% ipython --no-banner

In [1]: import numpy as np

In [2]: from numpy import linalg as LA

In [3]: np.set_printoptions(precision=1, suppress=True, linewidth=100)

In [4]: def tidy(a):
   ...:     return np.round(a, 1) + 0
   ...: 

In [5]: m1 = np.loadtxt("arr.csv", delimiter=",")

In [6]: m1
Out[6]: 
array([[ 0.,  0., 10.,  8.,  0.],
       [ 0.,  0.,  5.,  0.,  0.],
       [ 0.,  0.,  0.,  7.,  1.],
       [ 0.,  0.,  6.,  0.,  0.],
       [ 0.,  0.,  0., 35.,  0.],
       [25., 10., 38.,  0., 46.],
       [ 0.,  0.,  6.,  0.,  0.],
       [ 4., 27., 12.,  0., 12.],
       [ 0.,  0.,  0.,  0.,  0.],
       [24., 23.,  2., 14., 38.],
       [ 0.,  2.,  0.,  0.,  0.],
       [18., 24.,  0.,  2., 33.],
       [ 0., 42.,  0.,  0.,  0.],
       [ 0.,  4., 30.,  0.,  0.],
       [ 3.,  8.,  0., 29.,  2.],
       [11.,  5., 12.,  0., 27.],
       [ 0.,  0.,  8.,  0.,  0.]])

In [7]: Xc = m1 - m1.mean(axis=0)

In [8]: evecs = LA.svd(Xc)[2][:4]

In [9]: B = Xc - Xc @ evecs.T @ evecs

In [10]: tidy(B.std(axis=0))
Out[10]: array([1. , 0. , 0. , 0.1, 0.5])

In [11]: tidy(np.cov(Xc @ evecs.T, rowvar=False))
Out[11]: 
array([[386.1,   0. ,   0. ,   0. ],
       [  0. , 158.5,   0. ,   0. ],
       [  0. ,   0. , 124.4,   0. ],
       [  0. ,   0. ,   0. ,  56.2]])

In [12]: tidy(np.diag(evecs.T @ evecs))
Out[12]: array([0.2, 1. , 1. , 1. , 0.8])

In [13]: LA.norm(B, axis=1).round(6).argmax()
Out[13]: np.int64(15)

In [14]: vec = np.array([5, 4, 5, 2, 2])

In [15]: rhs = m1 @ vec

In [16]: c, lr = np.zeros(5), 1 / LA.norm(m1, 2) ** 2

In [17]: for i in range(4):
    ...:     c -= lr * m1.T @ (m1 @ c - rhs)
    ...:     if i % 1 == 0: print(i, round(LA.norm(m1 @ c - rhs), 1))
    ...: 
0 107.5
1 91.6
2 78.2
3 66.9

In [18]: tidy(LA.cond(m1))
Out[18]: np.float64(21.4)

In [19]: tidy(c)
Out[19]: array([2.4, 3.5, 3.6, 1.6, 4.4])
